$ python -q
>>> import numpy as np
>>> np.set_printoptions(suppress=True, linewidth=100)
>>> J = np.load("layer14.npy")
>>> J
array([[ 3,  3,  3,  3],
       [ 3,  6,  6,  6],
       [ 3,  6,  9,  9],
       [ 3,  6,  9, 12]])
>>> gram = J.T @ J
>>> np.diag(gram)
array([ 36, 117, 207, 270])
>>> np.trace(gram), (J ** 2).sum()
(np.int64(630), np.int64(630))
>>> np.round(np.linalg.svd(J, compute_uv=False) ** 2, 2)
array([618.65,   9.  ,   1.63,   0.72])
>>> np.round(np.linalg.eigvalsh(gram)[::-1], 2)
array([618.65,   9.  ,   1.63,   0.72])
>>> X = np.loadtxt("m.csv", delimiter=",")
>>> X
array([[5.1, 4. , 5. , 5. ],
       [0. , 8.1, 9. , 1. ],
       [9. , 8. , 7.1, 0. ],
       [5. , 4. , 5. , 5.1]])
>>> M2 = X / np.linalg.norm(X, axis=1, keepdims=True)
>>> gram = M2 @ M2.T
>>> np.argwhere(np.triu(np.abs(gram) > 0.95, 1))
array([[0, 3]])
>>> (np.abs(gram) > 0.9).astype(int)
array([[1, 0, 0, 1],
       [0, 1, 0, 0],
       [0, 0, 1, 0],
       [1, 0, 0, 1]])
>>> gram.round(2)
array([[1.  , 0.71, 0.85, 1.  ],
       [0.71, 1.  , 0.76, 0.71],
       [0.85, 0.76, 1.  , 0.84],
       [1.  , 0.71, 0.84, 1.  ]])
>>> np.round(np.linalg.norm(M2, axis=1), 2)
array([1., 1., 1., 1.])
>>> gram[2].round(2)
array([0.85, 0.76, 1.  , 0.84])
>>> round(np.degrees(np.arccos(np.clip(gram[2, 1], -1, 1))), 2)
np.float64(40.73)
>>> (gram - 2 * np.eye(4)).round(6).argmax(axis=1)
array([3, 2, 0, 0])
>>> cent = np.array([[2, 2, 0, 0, 0, 0, 0, 0, 1, 0], [0, 2, 0, 1, 1, 1, 2, 2, 0, 0]])
>>> F = np.repeat(cent, 44 // 2, axis=0)
>>> rng = np.random.default_rng(463)
>>> F = F + 0.3 * rng.normal(size=F.shape)
>>> F.round(2) + 0
array([[ 1.85,  1.92, -0.14, -0.5 ,  0.19, -0.04, -0.39,  0.06,  1.16, -0.09],
       [ 2.56,  1.98, -0.04,  0.25, -0.06, -0.2 , -0.61, -0.1 ,  0.79,  0.27],
       [ 1.92,  1.88, -0.18,  0.16,  0.3 , -0.21, -0.08, -0.56,  1.12, -0.05],
       [ 1.86,  2.01,  0.29, -0.26,  0.25, -0.54,  0.27, -0.29,  1.09,  0.04],
       [ 1.7 ,  1.6 ,  0.08,  0.  , -0.11,  0.6 , -0.37, -0.11,  1.14, -0.13],
       [ 2.18,  2.4 ,  0.24, -0.62,  0.01, -0.15, -0.06,  0.11,  0.51,  0.19],
       [ 2.54,  2.18,  0.  ,  0.49, -0.01,  0.06, -0.01,  0.36,  1.23, -0.2 ],
       [ 1.21,  1.68,  0.32, -0.32,  0.27, -0.28,  0.01, -0.57,  1.23,  0.37],
       [ 1.56,  1.58, -0.36,  0.38, -0.08, -0.64, -0.09, -0.35,  1.3 , -0.13],
       [ 2.02,  2.6 , -0.23, -0.21,  0.37,  0.19,  0.08, -0.14,  0.99,  0.14],
       [ 1.65,  2.4 , -0.13, -0.11,  0.1 ,  0.07,  0.  ,  0.49,  0.96,  0.05],
       [ 1.64,  1.63,  0.28,  0.5 ,  0.02, -0.29, -0.36,  0.36,  0.78,  0.07],
       [ 2.33,  1.99,  0.33, -0.31, -0.69, -0.56,  0.59, -0.45,  0.73, -0.42],
       [ 2.28,  2.18,  0.2 , -0.19,  0.44, -0.26,  0.36,  0.14,  0.62, -0.3 ],
       [ 1.9 ,  2.51,  0.12, -0.1 ,  0.26,  0.  , -0.11,  0.02,  1.56, -0.11],
       [ 2.21,  1.67, -0.37,  0.47,  0.16,  0.02, -0.3 ,  0.14,  0.78, -0.03],
       [ 1.42,  1.93,  0.37,  0.58,  0.31, -0.02,  0.37,  0.02,  0.67, -0.38],
       [ 1.73,  1.88,  0.33, -0.33,  0.58, -0.59,  0.05, -0.22,  0.7 ,  0.14],
       [ 1.92,  1.48,  0.01, -0.35, -0.22, -0.3 , -0.06, -0.17,  0.77, -0.06],
       [ 2.16,  1.49,  0.03, -0.72,  0.22, -0.32,  0.24,  0.4 ,  0.62,  0.53],
       [ 2.15,  1.57,  0.22,  0.4 , -0.16,  0.  ,  0.  ,  0.13,  0.27, -0.09],
       [ 2.51,  2.17, -0.04,  0.29,  0.1 ,  0.21, -0.18, -0.19,  1.3 ,  0.6 ],
       [-0.11,  1.67, -0.21,  0.83,  0.92,  0.86,  1.87,  2.44,  0.36, -0.89],
       [ 0.24,  1.96, -0.49,  0.94,  0.15,  0.96,  1.92,  2.25, -0.03,  0.1 ],
       [-0.17,  1.8 ,  0.04,  0.56,  1.3 ,  1.01,  1.76,  2.28, -0.14, -0.13],
       [-0.28,  2.23,  0.07,  0.89,  0.71,  1.48,  1.9 ,  2.26, -0.51, -0.17],
       [ 0.14,  2.03, -0.12,  1.31,  1.03,  0.99,  1.5 ,  0.91, -0.55,  0.81],
       [ 0.15,  2.55,  0.26,  1.43,  1.5 ,  1.42,  2.36,  2.11, -0.2 ,  0.17],
       [ 0.  ,  2.22,  0.85,  1.19,  1.03,  0.86,  1.67,  1.76,  0.16, -0.2 ],
       [ 0.19,  1.84, -0.2 ,  0.76,  1.33,  0.84,  1.72,  1.61,  0.01, -0.04],
       [ 0.44,  2.14, -0.27,  1.42,  1.18,  1.19,  2.4 ,  2.37, -0.28, -0.22],
       [ 0.44,  2.19, -0.27,  0.9 ,  1.38,  0.88,  1.85,  2.5 ,  0.  , -0.01],
       [ 0.28,  2.11,  0.17,  1.76,  0.97,  1.58,  2.06,  2.01,  0.08,  0.04],
       [ 0.02,  2.05, -0.53,  1.26,  1.29,  1.1 ,  1.81,  2.36, -0.01, -0.3 ],
       [-0.05,  1.6 ,  0.15,  1.39,  1.04,  0.81,  2.47,  1.62,  0.56, -0.26],
       [ 0.08,  1.9 , -0.26,  1.11,  0.93,  1.88,  2.4 ,  2.14,  0.3 ,  0.18],
       [ 0.15,  1.95, -0.2 ,  1.07,  0.79,  0.89,  2.03,  1.88,  0.17, -0.43],
       [-0.15,  1.75,  0.21,  1.03,  1.68,  0.76,  1.9 ,  2.41,  0.04, -0.11],
       [ 0.18,  2.36,  0.09,  0.91,  1.  ,  1.18,  1.97,  2.38, -0.11,  0.27],
       [ 0.04,  2.45,  0.26,  1.11,  1.11,  1.36,  1.98,  1.9 ,  0.14,  0.12],
       [-0.37,  2.07,  0.23,  1.39,  0.68,  0.46,  1.98,  2.4 , -0.08, -0.42],
       [ 0.34,  2.06, -0.46,  0.9 ,  0.62,  0.58,  1.61,  1.54, -0.36, -0.3 ],
       [ 0.46,  1.61,  0.1 ,  0.62,  0.59,  0.66,  1.86,  2.14,  0.29,  0.21],
       [ 0.31,  1.53,  0.42,  1.19,  1.29,  1.51,  2.24,  1.78, -0.08,  0.19]])
>>> gram = np.cov(F, rowvar=False)
>>> gram.shape
(10, 10)
>>> np.argwhere(np.triu(np.abs(np.corrcoef(F.T)) > 0.8, 1))
array([[0, 3],
       [0, 4],
       [0, 5],
       [0, 6],
       [0, 7],
       [3, 5],
       [3, 6],
       [3, 7],
       [4, 6],
       [4, 7],
       [5, 6],
       [5, 7],
       [6, 7],
       [6, 8],
       [7, 8]])
>>> np.round(np.corrcoef(F[:, 7], F[:, 0])[0, 1], 2)
np.float64(-0.9)
>>> np.argsort(-F.std(axis=0).round(6), kind="stable")
array([7, 6, 0, 5, 3, 4, 8, 1, 9, 2])
